% python3 -q
>>> import numpy as np
>>> np.set_printoptions(precision=1, suppress=True, linewidth=200)
>>> J = np.array([[0, 0, 0, 0, 5],
...     [0, 0, 0, 0, 0],
...     [2, 0, 0, 0, 0],
...     [0, 1, 0, 0, 0],
...     [0, 0, 0, 3, 0]])
>>> print(J @ np.linalg.pinv(J) @ J)
[[0. 0. 0. 0. 5.]
 [0. 0. 0. 0. 0.]
 [2. 0. 0. 0. 0.]
 [0. 1. 0. 0. 0.]
 [0. 0. 0. 3. 0.]]
>>> print(round(float(np.trace(np.linalg.pinv(J) @ J)), 1))
4.0
>>> print(np.linalg.lstsq(J[:-1].T, J[-1])[2])
3
>>> th = np.radians(99)
>>> R = np.eye(5)
>>> R[2, 2] = R[1, 1] = np.cos(th)
>>> R[2, 1], R[1, 2] = -np.sin(th), np.sin(th)
>>> print(R)
[[ 1.   0.   0.   0.   0. ]
 [ 0.  -0.2  1.   0.   0. ]
 [ 0.  -1.  -0.2  0.   0. ]
 [ 0.   0.   0.   1.   0. ]
 [ 0.   0.   0.   0.   1. ]]
>>> A2 = J @ R.T
>>> print(np.allclose(np.linalg.norm(J, axis=1), np.linalg.norm(A2, axis=1)))
True
>>> print(np.abs(A2 - J).max(axis=0))
[0.  1.2 1.  0.  0. ]
>>> print(A2)
[[ 0.   0.   0.   0.   5. ]
 [ 0.   0.   0.   0.   0. ]
 [ 2.   0.   0.   0.   0. ]
 [ 0.  -0.2 -1.   0.   0. ]
 [ 0.   0.   0.   3.   0. ]]
>>> print(np.linalg.svd(J, compute_uv=False), np.linalg.svd(A2, compute_uv=False))
[5. 3. 2. 1. 0.] [5. 3. 2. 1. 0.]
>>> M = np.load("block15.npy")
>>> print(M)
[[ 5  6  7  8]
 [ 9 10 11 12]
 [13 14 15 16]
 [17 18 19 20]
 [21 22 23 24]]
>>> # rows and columns are dependent
>>> left, sigma, Vh = np.linalg.svd(M)
>>> vecs = Vh[:(sigma > 1e-8).sum()]
>>> rng = np.random.default_rng(661)
>>> vec = M[4] + 5 * M[3] + rng.integers(2) * np.eye(4)[2]
>>> print(vec)
[106. 112. 118. 124.]
>>> print(np.linalg.matrix_rank(np.vstack([M, vec])))
2
>>> print(vecs.T @ vecs)
[[ 0.7  0.4  0.1 -0.2]
 [ 0.4  0.3  0.2  0.1]
 [ 0.1  0.2  0.3  0.4]
 [-0.2  0.1  0.4  0.7]]
>>> E = np.tanh(np.array([[-0.2, 0.2],
...     [1.0, -1.0],
...     [1.1, -0.9],
...     [1.0, -1.4],
...     [0.0, -1.1],
...     [-0.2, -0.1],
...     [0.2, 2.3],
...     [0.7, 0.9],
...     [0.5, -1.0],
...     [0.9, -1.2],
...     [-1.1, 1.0],
...     [0.3, -1.2],
...     [2.4, 1.0],
...     [0.1, 0.5],
...     [-1.4, -1.6],
...     [0.1, -2.2],
...     [0.1, 0.8],
...     [-0.8, 0.2],
...     [1.8, -0.9],
...     [-0.1, 0.1]]) @ np.array([[0.0, -0.3, -0.8, -0.8], [1.4, 0.6, -0.1, -1.5]]))
>>> print(E.round(1) + 0)
[[ 0.3  0.2  0.1 -0.1]
 [-0.9 -0.7 -0.6  0.6]
 [-0.9 -0.7 -0.7  0.4]
 [-1.  -0.8 -0.6  0.9]
 [-0.9 -0.6  0.1  0.9]
 [-0.1  0.   0.2  0.3]
 [ 1.   0.9 -0.4 -1. ]
 [ 0.9  0.3 -0.6 -1. ]
 [-0.9 -0.6 -0.3  0.8]
 [-0.9 -0.8 -0.5  0.8]
 [ 0.9  0.7  0.7 -0.6]
 [-0.9 -0.7 -0.1  0.9]
 [ 0.9 -0.1 -1.  -1. ]
 [ 0.6  0.3 -0.1 -0.7]
 [-1.  -0.5  0.9  1. ]
 [-1.  -0.9  0.1  1. ]
 [ 0.8  0.4 -0.2 -0.9]
 [ 0.3  0.3  0.6  0.3]
 [-0.9 -0.8 -0.9 -0.1]
 [ 0.1  0.1  0.1 -0.1]]
>>> A2 = np.array([[4, 0, 0], [0, 0, 1], [0, 1, 1], [5, 4, 5]])
>>> print(np.linalg.matrix_rank(np.vstack([M, A2.T])))
4
>>> print(np.einsum("ik,kj->ji", M, A2))
[[ 60  96 132 168 204]
 [ 39  59  79  99 119]
 [ 53  81 109 137 165]]
>>> print(np.vstack([M, A2.T]).shape)
(8, 4)
>>> print(np.linalg.matrix_rank(M @ A2))
2
